$ ipython --no-banner

In [1]: import numpy as np

In [2]: from numpy import linalg as LA

In [3]: np.set_printoptions(suppress=True, linewidth=200)

In [4]: F = np.load("mat.npy")

In [5]: F
Out[5]: 
array([[ 3, 12],
       [-1, -4]])

In [6]: W = np.array([[-5, -4, 2, -3, 1, -3], [3, 2, 1, 2, -3, 2]])

In [7]: coef = np.array([2, 0, 2, -2, 0, -3])

In [8]: H = np.maximum(F @ W + coef, 0)

In [9]: H
Out[9]: 
array([[23, 12, 20, 13,  0, 12],
       [ 0,  0,  0,  0, 11,  0]])

In [10]: cent = np.array([[1, 1, 1], [2, 0, 1], [2, 1, 2], [2, 1, 2], [1, 2, 2], [1, 2, 2]])

In [11]: (H @ cent).round(6).argmax(axis=1)
Out[11]: array([0, 1])

In [12]: print(W @ cent)
[[-17 -10 -15]
 [ 12   4   9]]

In [13]: left, sigma = LA.svd(F)
ValueError: too many values to unpack (expected 2)


In [14]: left, sigma, Vt = LA.svd(F, full_matrices=False)

In [15]: np.abs(left[:, 0]).round(6).argmax()
Out[15]: np.int64(0)

In [16]: np.round(np.abs(Vt[0]), 1)
Out[16]: array([0.2, 1. ])

In [17]: print(np.allclose(left * sigma @ Vt, F))
True

In [18]: np.round(left.T @ F @ Vt.T, 1) + 0
Out[18]: 
array([[13.,  0.],
       [ 0.,  0.]])

In [19]: (sigma > 1e-8).sum()
Out[19]: np.int64(1)

In [20]: rng = np.random.default_rng(556361)

In [21]: labels = rng.permutation(2)

In [22]: labels
Out[22]: array([1, 0])

In [23]: M2 = F[labels][:, labels]

In [24]: np.trace(M2)
Out[24]: np.int64(-1)

In [25]: np.round(np.sort(np.abs(LA.eigvals(M2))), 1) + 0
Out[25]: array([0., 1.])

In [26]: proj = np.triu(np.array([[-4, 9], [-7, -3]]), 1) + np.eye(2)

In [27]: M2 = proj @ F @ LA.inv(proj)

In [28]: M2
Out[28]: 
array([[-6., 30.],
       [-1.,  5.]])

In [29]: np.round(np.poly(M2), 1) + 0
Out[29]: array([1., 1., 0.])

In [30]: np.trace(M2), np.trace(F)
Out[30]: (np.float64(-1.0), np.int64(-1))

In [31]: print(proj @ F - F @ proj)
[[ -9. -63.]
 [  0.   9.]]
